In [1]: import numpy as np

In [2]: np.set_printoptions(precision=1, suppress=True, linewidth=160, legacy="1.25")

In [3]: tidy = lambda a: np.round(a, 1) + 0

In [4]: W0 = np.loadtxt("a.csv", delimiter=",")

In [5]: print(tidy(W0))
[[ 0.  -0.1  0.1  0.1]
 [-0.1  0.2 -0.2 -0.3]
 [ 0.1 -0.2  0.2  0.3]
 [ 0.1 -0.3  0.3  0.6]]

In [6]: rk = np.linalg.matrix_rank(W0)

In [7]: print(rk)
1

In [8]: ns = np.linalg.svd(W0)[2][rk:].T

In [9]: print(ns.shape)
(4, 3)

In [10]: print([int(np.linalg.matrix_rank(W0[:i])) for i in range(1, len(W0) + 1)])
[1, 1, 1, 1]

In [11]: print(tidy(W0 @ ns))
[[0. 0. 0.]
 [0. 0. 0.]
 [0. 0. 0.]
 [0. 0. 0.]]

In [12]: vals, vecs = np.linalg.eigh(W0)

In [13]: print(tidy(vecs.T @ vecs))
[[1. 0. 0. 0.]
 [0. 1. 0. 0.]
 [0. 0. 1. 0.]
 [0. 0. 0. 1.]]

In [14]: print(tidy(np.abs(vecs[:, -1])))
[0.2 0.5 0.5 0.8]

In [15]: print(tidy(vals))
[0. 0. 0. 1.]

In [16]: print((vals > 1e-8).sum(), (vals < -1e-8).sum())
1 0

In [17]: print(np.unique(vals.round(6) + 0, return_counts=True)[1])
[3 1]

In [18]: print(np.abs(vecs[:, -1]).round(6).argmax())
3

In [19]: print(tidy(vecs.T @ W0 @ vecs))
[[0. 0. 0. 0.]
 [0. 0. 0. 0.]
 [0. 0. 0. 0.]
 [0. 0. 0. 1.]]

In [20]: r0 = np.array([8, 7, 0, -7, 3])

In [21]: r1 = np.array([0, 8, 6, 1, 0, 1, 6, 5])

In [22]: X = np.outer(r0, r1)

In [23]: print(X)
[[  0  64  48   8   0   8  48  40]
 [  0  56  42   7   0   7  42  35]
 [  0   0   0   0   0   0   0   0]
 [  0 -56 -42  -7   0  -7 -42 -35]
 [  0  24  18   3   0   3  18  15]]

In [24]: # rank 1

In [25]: print(tidy(np.linalg.norm(X[1], 1)), tidy(np.linalg.norm(X[1], np.inf)))
189.0 56.0

In [26]: print(tidy(np.linalg.norm(X[1] - X[0])))
12.8

In [27]: print(tidy(np.linalg.norm(X, "nuc")))
167.0

In [28]: print(tidy(np.linalg.norm(X, axis=0)))
[  0.  104.6  78.5  13.1   0.   13.1  78.5  65.4]

In [29]: print(tidy(np.linalg.norm(X, axis=1)))
[102.1  89.4   0.   89.4  38.3]
